In [1]: import numpy as np

In [2]: np.set_printoptions(precision=2, suppress=True, linewidth=100, sign=" ")

In [3]: rd = lambda a: np.round(a, 2) + 0

In [4]: J = np.load("mat.npy")

In [5]: rd(J)
Out[5]: 
array([[ 0.86, -0.74,  2.78],
       [-1.29,  2.5 ,  1.06],
       [ 2.57,  1.49, -0.4 ]])

In [6]: np.allclose(J @ J.T, J.T @ J)
Out[6]: True

In [7]: rd(np.linalg.det(J))
Out[7]: np.float64(-27.0)

In [8]: np.allclose(J, J.T)
Out[8]: False

In [9]: rd(J @ J)
Out[9]: 
array([[ 8.83,  1.68,  0.5 ],
       [-1.59,  8.76, -1.35],
       [-0.74,  1.24,  8.88]])

In [10]: rd(np.trace(J))
Out[10]: np.float64(2.96)

In [11]: vec = np.array([5, 2, -5])

In [12]: target = J @ vec

In [13]: rd(target)
Out[13]: array([-11.08,  -6.73,  17.83])

In [14]: rd(np.linalg.solve(J, -3 * target))
Out[14]: array([-15.,  -6.,  15.])

In [15]: rd(np.linalg.solve(J, J[:, 0]))
Out[15]: array([ 1.,  0.,  0.])

In [16]: A2 = J / np.sqrt((J ** 2).mean(axis=1, keepdims=True))

In [17]: np.linalg.matrix_rank(J - J.mean(axis=1, keepdims=True))
Out[17]: np.int64(2)

In [18]: np.linalg.matrix_rank(A2) == np.linalg.matrix_rank(J)
Out[18]: np.True_

In [19]: rd(J - J.mean(axis=1, keepdims=True))
Out[19]: 
array([[-0.11, -1.7 ,  1.81],
       [-2.04,  1.74,  0.3 ],
       [ 1.35,  0.27, -1.62]])

In [20]: rd(A2[0])
Out[20]: array([ 0.49, -0.43,  1.6 ])

In [21]: rng = np.random.default_rng(686)

In [22]: lab = rng.permutation(3)

In [23]: lab
Out[23]: array([ 0,  2,  1])

In [24]: A2 = J[lab][:, lab]

In [25]: np.allclose(A2, J)
Out[25]: False

In [26]: rd(np.linalg.det(A2)), rd(np.linalg.det(J[lab]))
Out[26]: (np.float64(-27.0), np.float64(27.0))

In [27]: rd(np.diag(A2))
Out[27]: array([ 0.86, -0.4 ,  2.5 ])

In [28]: rd(np.trace(A2))
Out[28]: np.float64(2.96)

In [29]: A = np.load("sample13.npy")

In [30]: A
Out[30]: 
array([[  9.26,   7.43,   1.17],
       [ 10.24,  11.81,  11.15],
       [  1.44,   1.22,   1.29],
       [  8.43,   6.7 ,   0.98],
       [  0.87,   1.07,   2.15],
       [  2.73,   2.95,   3.23],
       [  6.73,   7.42,   6.78],
       [ -0.27,  -0.03,   1.63],
       [ -1.38,   0.79,   6.38],
       [  2.51,   0.69,  -2.57],
       [  4.04,   1.09,  -4.86],
       [  1.29,   0.61,  -0.06],
       [  1.74,  -1.31,  -6.39],
       [  6.11,   9.5 ,  13.93],
       [ -2.09,  -3.29,  -3.37],
       [  3.61,   1.77,  -2.  ],
       [ -1.14,  -5.18, -10.75],
       [  6.15,   7.2 ,   7.45],
       [  3.89,   5.12,   6.7 ],
       [  1.93,   0.88,  -0.73],
       [  7.25,   7.85,   6.8 ],
       [  4.54,   1.06,  -6.02],
       [  0.06,   1.27,   4.49],
       [ -4.03,  -9.82, -17.21],
       [ 11.2 ,  15.44,  19.1 ],
       [  2.91,   2.78,   2.37]])

In [31]: left, sig, Vt = np.linalg.svd(A, full_matrices=False)

In [32]: rd(left.T @ left)
Out[32]: 
array([[ 1.,  0.,  0.],
       [ 0.,  1.,  0.],
       [ 0.,  0.,  1.]])

In [33]: rd(sig)
Out[33]: array([ 52.11,  19.78,   1.11])

In [34]: rd(np.abs(Vt[0]))
Out[34]: array([ 0.42,  0.57,  0.7 ])

In [35]: rd(np.sqrt((sig ** 2).sum())), rd(np.linalg.norm(A))
Out[35]: (np.float64(55.75), np.float64(55.75))

In [36]: np.abs(left[:, 0]).round(6).argmax()
Out[36]: np.int64(24)

In [37]: rd(left.T @ A @ Vt.T)
Out[37]: 
array([[ 52.11,   0.  ,   0.  ],
       [  0.  ,  19.78,   0.  ],
       [  0.  ,   0.  ,   1.11]])

In [38]: rd(np.cumsum(sig ** 2) / np.sum(sig ** 2))
Out[38]: array([ 0.87,  1.  ,  1.  ])

In [39]: rd(sig / sig[0])
Out[39]: array([ 1.  ,  0.38,  0.02])

In [40]: W0 = np.loadtxt("block10.csv", delimiter=",")

In [41]: rd(W0)
Out[41]: 
array([[ 0.26,  0.44],
       [ 0.44,  0.74]])

In [42]: np.unique(W0.round(6), axis=0).shape
Out[42]: (2, 2)

In [43]: np.abs(np.diag(np.linalg.qr(W0)[1])) > 1e-9
Out[43]: array([ True, False])

In [44]: m1 = np.load("dump.npy")

In [45]: m1
Out[45]: 
array([[ 6., -4.,  9.],
       [ 2., -6.,  4.],
       [ 0.,  0.,  1.]])

In [46]: P = np.triu(np.array([[3, 0, 3], [1, 1, 0], [2, 0, 0]]), 1) + np.eye(3)

In [47]: A2 = P @ m1 @ np.linalg.inv(P)

In [48]: rd(np.linalg.det(A2))
Out[48]: np.float64(-28.0)

In [49]: E = np.load("arr.npy")

In [50]: E
Out[50]: 
array([[ 0.1,  0.9,  0.3, -0.3],
       [ 0.9,  0.1, -0.3,  0.3],
       [ 0.3, -0.3,  0.9,  0.1],
       [-0.3,  0.3,  0.1,  0.9]])

In [51]: # equal to its transpose

In [52]: rd(np.linalg.eigvalsh(E).min())
Out[52]: np.float64(-1.0)

In [53]: [round(float(np.linalg.det(E[:i, :i])), 2) + 0 for i in range(1, 5)]
Out[53]: [0.1, -0.8, -0.9, -1.0]

In [54]: np.all(np.linalg.eigvalsh(E) > 0)
Out[54]: np.False_

In [55]: X = np.load("case12.npy")

In [56]: X
Out[56]: 
array([[ 1.  ,  0.7 ,  0.49,  0.34],
       [ 0.7 ,  1.  ,  0.7 ,  0.49],
       [ 0.49,  0.7 ,  1.  ,  0.7 ],
       [ 0.34,  0.49,  0.7 ,  1.  ]])

In [57]: q, V = np.linalg.qr(X[:, :3])[0], np.linalg.qr(X[:, 3:])[0]

In [58]: sig = np.linalg.svd(q.T @ V, compute_uv=False)

In [59]: rd(np.degrees(np.arccos(sig.clip(0, 1))))
Out[59]: array([ 17.91])

In [60]: rd(np.linalg.norm(q @ q.T - V @ V.T, 2))
Out[60]: np.float64(1.0)

In [61]: (sig > 0.9).sum()
Out[61]: np.int64(1)

In [62]: evals, V = np.linalg.eig(X)

In [63]: rd(np.prod(evals))
Out[63]: np.float64(0.13)

In [64]: rd(evals)
Out[64]: array([ 2.72,  0.76,  0.32,  0.2 ])

In [65]: rd(np.sort(np.linalg.eigvals(X.T)))
Out[65]: array([ 0.2 ,  0.32,  0.76,  2.72])

In [66]: rd(np.sort(np.linalg.eigvals(X @ X)))
Out[66]: array([ 0.04,  0.1 ,  0.57,  7.42])

In [67]: evals, V = np.linalg.eigh(X)

In [68]: vec = np.array([0, 1, 2, 2])

In [69]: rd(V * np.abs(evals) @ V.T)
Out[69]: 
array([[ 1.  ,  0.7 ,  0.49,  0.34],
       [ 0.7 ,  1.  ,  0.7 ,  0.49],
       [ 0.49,  0.7 ,  1.  ,  0.7 ],
       [ 0.34,  0.49,  0.7 ,  1.  ]])

In [70]: rd(np.abs(X).sum(axis=1).max()), rd(np.abs(evals).max())
Out[70]: (np.float64(2.89), np.float64(2.72))

In [71]: rd(V * np.maximum(evals, 0) @ V.T)
Out[71]: 
array([[ 1.  ,  0.7 ,  0.49,  0.34],
       [ 0.7 ,  1.  ,  0.7 ,  0.49],
       [ 0.49,  0.7 ,  1.  ,  0.7 ],
       [ 0.34,  0.49,  0.7 ,  1.  ]])

In [72]: vec @ X @ vec
Out[72]: np.float64(19.36)

In [73]: rd(vec @ X @ vec / (vec @ vec)), rd(evals[0]), rd(evals[-1])
Out[73]: (np.float64(2.15), np.float64(0.2), np.float64(2.72))

In [74]: arr = np.array([[0, 0, 0],
    ...:     [0, 0, 0],
    ...:     [2, 3, 0],
    ...:     [2, 3, 3],
    ...:     [0, 0, 0],
    ...:     [0, 0, 0],
    ...:     [3, 0, 2],
    ...:     [0, 0, 0],
    ...:     [2, 3, 0],
    ...:     [0, 0, 0],
    ...:     [0, 0, 0],
    ...:     [2, 3, 3],
    ...:     [2, 3, 3],
    ...:     [0, 0, 0],
    ...:     [2, 3, 3],
    ...:     [0, 0, 0],
    ...:     [2, 3, 3],
    ...:     [4, 6, 3],
    ...:     [0, 0, 0]])

In [75]: P = arr @ np.linalg.solve(arr.T @ arr, arr.T)

In [76]: np.allclose(P @ P, P)
Out[76]: True

In [77]: rd(np.trace(P))
Out[77]: np.float64(3.0)

In [78]: rd(np.linalg.eigvalsh(P))
Out[78]: 
array([ 0.,  0.,  0.,  0.,  0.,  0.,  0.,  0.,  0.,  0.,  0.,  0.,  0.,  0.,  0.,  0.,  1.,  1.,
        1.])

In [79]: np.linalg.matrix_rank(np.eye(19) - P)
Out[79]: np.int64(16)

In [80]: F = np.load("a.npy")

In [81]: F
Out[81]: 
array([[ 2.3,  2. ,  0. , -3. ],
       [ 3. ,  2.3,  0. , -3. ],
       [ 3. , -2. ,  2.3, -3. ],
       [ 2. ,  2. ,  0. , -2.7]])

In [82]: np.unravel_index(np.abs(F).argmax(), F.shape)
Out[82]: (np.int64(0), np.int64(3))

In [83]: rd(np.linalg.svd(F, compute_uv=False))
Out[83]: array([ 8.2 ,  4.09,  0.45,  0.07])

In [84]: rd(F - F[0])
Out[84]: 
array([[ 0. ,  0. ,  0. ,  0. ],
       [ 0.7,  0.3,  0. ,  0. ],
       [ 0.7, -4. ,  2.3,  0. ],
       [-0.3,  0. ,  0. ,  0.3]])

In [85]: np.linalg.matrix_rank(F)
Out[85]: np.int64(4)

In [86]: F.sum(axis=0)
Out[86]: array([ 10.3,   4.3,   2.3, -11.7])

In [87]: rd(np.diff(F, axis=0))
Out[87]: 
array([[ 0.7,  0.3,  0. ,  0. ],
       [ 0. , -4.3,  2.3,  0. ],
       [-1. ,  4. , -2.3,  0.3]])

In [88]: np.abs(F).max()
Out[88]: np.float64(3.0)

In [89]: rd(F.sum(axis=1))
Out[89]: array([ 1.3,  2.3,  0.3,  1.3])

In [90]: rd(np.poly(F))
Out[90]: array([ 1.  , -4.2 ,  3.24,  3.08, -1.11])

In [91]: rd(np.einsum("ii->", F))
Out[91]: np.float64(4.2)

In [92]: rd(np.linalg.det(F.T))
Out[92]: np.float64(-1.11)

In [93]: rd(np.einsum("ij,ji->", F, F))
Out[93]: np.float64(11.16)

In [94]: rd(np.linalg.det(F[::-1]))
Out[94]: np.float64(-1.11)

In [95]: rd(np.trace(F))
Out[95]: np.float64(4.2)

In [96]: (F + F.T) / 2
Out[96]: 
array([[ 2.3,  2.5,  1.5, -0.5],
       [ 2.5,  2.3, -1. , -0.5],
       [ 1.5, -1. ,  2.3, -1.5],
       [-0.5, -0.5, -1.5, -2.7]])

In [97]: rd(np.linalg.matrix_power(F, 4))
Out[97]: 
array([[ 27.98,  18.5 ,   0.  , -27.74],
       [ 41.96,  27.98,   0.  , -41.96],
       [-62.08, -97.34,  27.98,  62.08],
       [ 27.98,  18.5 ,   0.  , -27.74]])

In [98]: rd(F @ F)
Out[98]: 
array([[ 5.29,  3.2 ,  0.  , -4.8 ],
       [ 7.8 ,  5.29,  0.  , -7.8 ],
       [ 1.8 , -9.2 ,  5.29, -1.8 ],
       [ 5.2 ,  3.2 ,  0.  , -4.71]])

In [99]: evals, V = np.linalg.eig(F)

In [100]: rd(np.sort(np.linalg.eigvals(np.linalg.inv(F))))
Out[100]: array([-1.43,  0.43,  0.43,  3.33])

In [101]: F @ V[:, 0] - evals[0] * V[:, 0]
Out[101]: array([ 0.,  0.,  0.,  0.])
